>>> import numpy as np
>>> import numpy.linalg as la
>>> np.set_printoptions(precision=1, suppress=True, linewidth=100)
>>> W0 = np.loadtxt("dump.csv", delimiter=",")
>>> print(W0)
[[ 3.  4.  8.]
 [ 0.  0.  0.]
 [ 0.  0.  0.]
 [ 0.  0.  0.]
 [10.  5. 13.]
 [ 0.  0.  0.]
 [ 3.  4.  8.]
 [ 0.  0.  0.]
 [ 0.  0.  0.]
 [ 3.  4.  8.]
 [ 9.  8.  7.]
 [12. 12. 15.]
 [ 0.  0.  0.]
 [ 0.  0.  0.]
 [ 0.  0.  0.]
 [10.  5. 13.]
 [ 3.  4.  8.]
 [ 0.  0.  0.]
 [12. 12. 15.]
 [ 0.  0.  0.]
 [ 0.  0.  0.]
 [16.  9. 12.]
 [ 7.  1.  5.]
 [ 0.  0.  0.]]
>>> G = np.cov(W0, rowvar=False)
>>> print(la.eigvalsh(G)[::-1])
[68.7  2.8  1.7]
>>> print(W0.std(axis=0))
[4.9 3.8 5.6]
>>> print(G)
[[25.5 17.8 25.9]
 [17.8 15.4 20.4]
 [25.9 20.4 32.1]]
>>> print(np.median(W0, axis=0))
[0. 0. 0.]
>>> print(G.shape)
(3, 3)
>>> A = np.loadtxt("w.csv", delimiter=",")
>>> print(A)
[[-14.1 -18.   -4.6]
 [-11.4 -17.1  -4.8]
 [ -1.6   1.9  -8.8]
 [ -2.7   1.3 -11.1]
 [-13.5 -18.3  -4.3]
 [ -0.1   0.6  -8.6]
 [-13.8 -19.2  -4.9]
 [ -1.6   0.5  -8.8]
 [-15.4 -18.   -6. ]
 [ -1.8  -0.1  -7.9]
 [ -1.9   1.2  -8.3]
 [-14.8 -19.5  -3.2]
 [-16.6 -18.3  -4.8]
 [ -0.4   0.3  -8.6]
 [ -1.5   0.9  -7.9]
 [ -4.2   0.6  -7.8]
 [-14.9 -19.8  -5.9]
 [-14.6 -16.8  -6. ]
 [ -2.6   0.9  -9.7]
 [-14.2 -19.3  -5.9]
 [-13.1 -17.6  -5.9]
 [ -0.9   1.9  -9.7]
 [-13.6 -19.2  -8.2]
 [-16.4 -16.9  -4.5]
 [-13.4 -18.9  -5. ]]
>>> T = np.stack([W0, -1 * W0, W0[::-1]])
>>> print(la.norm(T, axis=(1, 2)))
[52.2 52.2 52.2]
>>> print(T.shape)
(3, 24, 3)
>>> print(la.matrix_rank(T.reshape(3, -1)))
2
>>> B = np.c_[A[:, :2] @ np.array([[-3, 3], [3, 1]]), np.array([3, 5, 3, 0, 3, 5, 4, 5, 1, 2, 3, 0, 4, 0, 0, 2, 0, 5, 2, 5, 4, 3, 5, 4, 3])]
>>> print(B)
[[-11.7 -60.3   3. ]
 [-17.1 -51.3   5. ]
 [ 10.5  -2.9   3. ]
 [ 12.   -6.8   0. ]
 [-14.4 -58.8   3. ]
 [  2.1   0.3   5. ]
 [-16.2 -60.6   4. ]
 [  6.3  -4.3   5. ]
 [ -7.8 -64.2   1. ]
 [  5.1  -5.5   2. ]
 [  9.3  -4.5   3. ]
 [-14.1 -63.9   0. ]
 [ -5.1 -68.1   4. ]
 [  2.1  -0.9   0. ]
 [  7.2  -3.6   0. ]
 [ 14.4 -12.    2. ]
 [-14.7 -64.5   0. ]
 [ -6.6 -60.6   5. ]
 [ 10.5  -6.9   2. ]
 [-15.3 -61.9   5. ]
 [-13.5 -56.9   4. ]
 [  8.4  -0.8   3. ]
 [-16.8 -60.    5. ]
 [ -1.5 -66.1   4. ]
 [-16.5 -59.1   3. ]]
>>> print(np.round(la.norm(B - A @ la.lstsq(A, B)[0], axis=0), 1) + 0)
[0.  0.  8.6]
>>> print(la.matrix_rank(np.c_[A, B]))
4
>>> print(la.matrix_rank(B))
3
>>> print(np.round(la.lstsq(A, B[:, 0])[0], 1) + 0)
[-3.  3.  0.]
>>> G = np.cov(A, rowvar=False)
>>> print(np.corrcoef(A.T))
[[ 1.   1.  -0.8]
 [ 1.   1.  -0.9]
 [-0.8 -0.9  1. ]]
>>> print(np.median(A, axis=0))
[-13.1 -16.9  -6. ]
>>> print(np.round(np.corrcoef(A[:, 1], A[:, 2])[0, 1], 1))
-0.9
>>> print(np.argsort(-A.std(axis=0).round(6), kind="stable"))
[1 0 2]
>>> print(G)
[[ 41.7  61.9 -11.5]
 [ 61.9  95.9 -17.6]
 [-11.5 -17.6   4.4]]
>>> print(np.polyfit(A[:, 1], A[:, 2], 1))
[-0.2 -8.7]
>>> print(la.eigvalsh(G)[::-1])
[139.7   1.3   1.1]
>>> feats = np.load("m.npy")
>>> print(feats)
[[6 3 5 6]
 [1 2 9 5]
 [2 0 0 2]]
>>> def softmax(z):
...     e = np.exp(z - z.max(axis=-1, keepdims=True))
...     return e / e.sum(axis=-1, keepdims=True)
... 
>>> print(softmax(feats[2]))
[0.4 0.1 0.1 0.4]
>>> print(np.round(softmax(10 * feats[2]), 1) + 0)
[0.5 0.  0.  0.5]
>>> print(softmax(feats[2] + -3))
[0.4 0.1 0.1 0.4]
>>> att = feats @ feats.T / np.sqrt(4)
>>> print(softmax(att).round(6).argmax(axis=1))
[0 1 0]
>>> print(softmax(att)[2] @ feats)
[6. 3. 5. 6.]
>>> print(np.round(softmax(att), 1) + 0)
[[1. 0. 0.]
 [0. 1. 0.]
 [1. 0. 0.]]
>>> K = np.load("mat.npy")
>>> print(K.round(1) + 0)
[[ 1.1  2.3  0.8 -1.4]
 [-1.1  1.6  0.7  2.2]
 [ 0.3 -1.1  2.8  0. ]
 [-2.5  0.2  0.4 -1.6]]
>>> q, V = la.qr(K[:, :2])[0], la.qr(K[:, 2:])[0]
>>> s = la.svd(q.T @ V, compute_uv=False)
>>> print(s.round(1) + 0)
[0. 0.]
>>> print((s > 0.9).sum())
0
>>> rng = np.random.default_rng(717)
>>> B = K + rng.integers(-2, 3, (4, 3)) @ rng.integers(-2, 3, (3, 4))
>>> print(B)
[[ 6.1  8.3 -0.2 -3.4]
 [ 0.9  5.6  2.7  2.2]
 [ 1.3  2.9  3.8 -1. ]
 [-2.5 -3.8 -2.6 -1.6]]
>>> print(np.round(la.svd(B - K, compute_uv=False), 1) + 0)
[10.6  4.4  1.1  0. ]
>>> print(la.matrix_rank(B - K, tol=1e-8))
3
>>> data = np.load("a.npy")
>>> print(data)
[[-1  0  1]
 [ 0  0  0]
 [ 0  0  0]
 [-1  0  1]
 [ 0  0  0]
 [ 8  6  5]
 [-1  0  1]
 [ 0  0  0]
 [ 0  0  0]
 [ 8  6  5]
 [ 1 12 -4]
 [ 0  0  0]
 [ 0  0  0]
 [ 8  6  5]
 [ 0  0  0]
 [ 8  6  5]
 [ 0  0  0]]
>>> B = np.c_[data[:, :1] @ np.array([[-2]]), np.array([-3, -2, -2, -2, -2, -3, 1, -2, -2, 1, -3, -2, -1, 3, 2, 1, 1])]
>>> print(B)
[[  2  -3]
 [  0  -2]
 [  0  -2]
 [  2  -2]
 [  0  -2]
 [-16  -3]
 [  2   1]
 [  0  -2]
 [  0  -2]
 [-16   1]
 [ -2  -3]
 [  0  -2]
 [  0  -1]
 [-16   3]
 [  0   2]
 [-16   1]
 [  0   1]]
>>> print(np.round(la.lstsq(data, B[:, 0])[0], 1) + 0)
[-2.  0.  0.]
>>> print(la.norm(la.qr(data)[0].T @ B, axis=0) ** 2 / ((B ** 2).sum(axis=0) + 1e-12))
[1.  0.2]
>>> print(la.matrix_rank(np.c_[data, B]))
4
>>> print(la.matrix_rank(B))
2
>>> C = data[[1, 3]].astype(float)
>>> for _ in range(4):
...     lab = la.norm(data[:, None] - C, axis=-1).argmin(axis=1)
...     C = np.array([data[lab == j].mean(axis=0) for j in range(2)])
... 
>>> print(lab)
[1 1 1 1 1 0 1 1 1 0 0 1 1 0 1 0 1]
>>> print(C[1] - C[0])
[-6.8 -7.2 -3. ]
>>> print(np.abs(C[1] - C[0]).argmax())
1
>>> q, r_ = la.qr(data)
>>> print(q.shape, r_.shape)
(17, 3) (3, 3)
>>> print(np.round(q.T @ q, 1) + 0)
[[1. 0. 0.]
 [0. 1. 0.]
 [0. 0. 1.]]
>>> print(q.round(1) + 0)
[[-0.1 -0.1 -0.6]
 [ 0.   0.   0. ]
 [ 0.   0.   0. ]
 [-0.1 -0.1 -0.6]
 [ 0.   0.   0. ]
 [ 0.5  0.  -0.1]
 [-0.1 -0.1 -0.6]
 [ 0.   0.   0. ]
 [ 0.   0.   0. ]
 [ 0.5  0.  -0.1]
 [ 0.1 -1.   0.1]
 [ 0.   0.   0. ]
 [ 0.   0.   0. ]
 [ 0.5  0.  -0.1]
 [ 0.   0.   0. ]
 [ 0.5  0.  -0.1]
 [ 0.   0.   0. ]]
>>> print(round(float(abs(r_[0, 0])), 1), np.round(la.norm(data[:, 0]), 1))
16.1 16.1
>>> print(np.allclose(r_.T @ r_, data.T @ data))
True
>>> proj = data @ la.solve(data.T @ data, data.T)
>>> print(np.diag(proj))
[0.3 0.  0.  0.3 0.  0.2 0.3 0.  0.  0.2 1.  0.  0.  0.2 0.  0.2 0. ]
>>> print(np.allclose(proj @ proj, proj))
True
>>> print(round(float(np.trace(proj)), 1))
3.0
>>> print(proj @ data[:, 2])
[ 1.  0.  0.  1.  0.  5.  1.  0.  0.  5. -4.  0.  0.  5.  0.  5.  0.]
>>> J = np.minimum.outer(np.arange(1, 5), np.arange(1, 5)) * 2
>>> print(J)
[[2 2 2 2]
 [2 4 4 4]
 [2 4 6 6]
 [2 4 6 8]]
>>> print(np.trace(J))
20
>>> assert J == J.T
Traceback (most recent call last):
  File "<python-input-79>", line 1, in <module>
    assert J == J.T
           ^^^^^^^^
ValueError: The truth value of an array with more than one element is ambiguous. Use a.any() or a.all()
>>> print(np.allclose(J @ J.T, J.T @ J))
True
>>> print((J + J.T) / 2)
[[2. 2. 2. 2.]
 [2. 4. 4. 4.]
 [2. 4. 6. 6.]
 [2. 4. 6. 8.]]
>>> la.determinant(J)
Traceback (most recent call last):
  File "<python-input-82>", line 1, in <module>
    la.determinant(J)
    ^^^^^^^^^^^^^^
AttributeError: module 'numpy.linalg' has no attribute 'determinant'
>>> print(round(float(np.abs(la.eigvals(J)).max()), 1))
16.6
>>> vals, V = la.eigh(J)
>>> print(np.unique(vals.round(6) + 0, return_counts=True)[1])
[1 1 1 1]
>>> print(V @ np.diag(vals) @ V.T)
[[2. 2. 2. 2.]
 [2. 4. 4. 4.]
 [2. 4. 6. 6.]
 [2. 4. 6. 8.]]
>>> print(la.eigvalsh(J + -3 * np.eye(4)))
[-2.4 -2.1 -1.  13.6]
>>> print(np.round(V.T @ V, 1) + 0)
[[1. 0. 0. 0.]
 [0. 1. 0. 0.]
 [0. 0. 1. 0.]
 [0. 0. 0. 1.]]
>>> X = np.array([[-1, -1], [-1, -1]])
>>> # symmetric, so the eigenvalues are real
>>> G = X.T @ X
>>> print(la.eigvalsh(G)[::-1])
[4. 0.]
>>> print(np.trace(G), (X ** 2).sum())
4 4
>>> print((X @ X.T).shape)
(2, 2)
>>> print(np.round(la.svd(X, compute_uv=False) ** 2, 1) + 0)
[4. 0.]
>>> print(G)
[[2 2]
 [2 2]]
>>> print(np.diag(G))
[2 2]
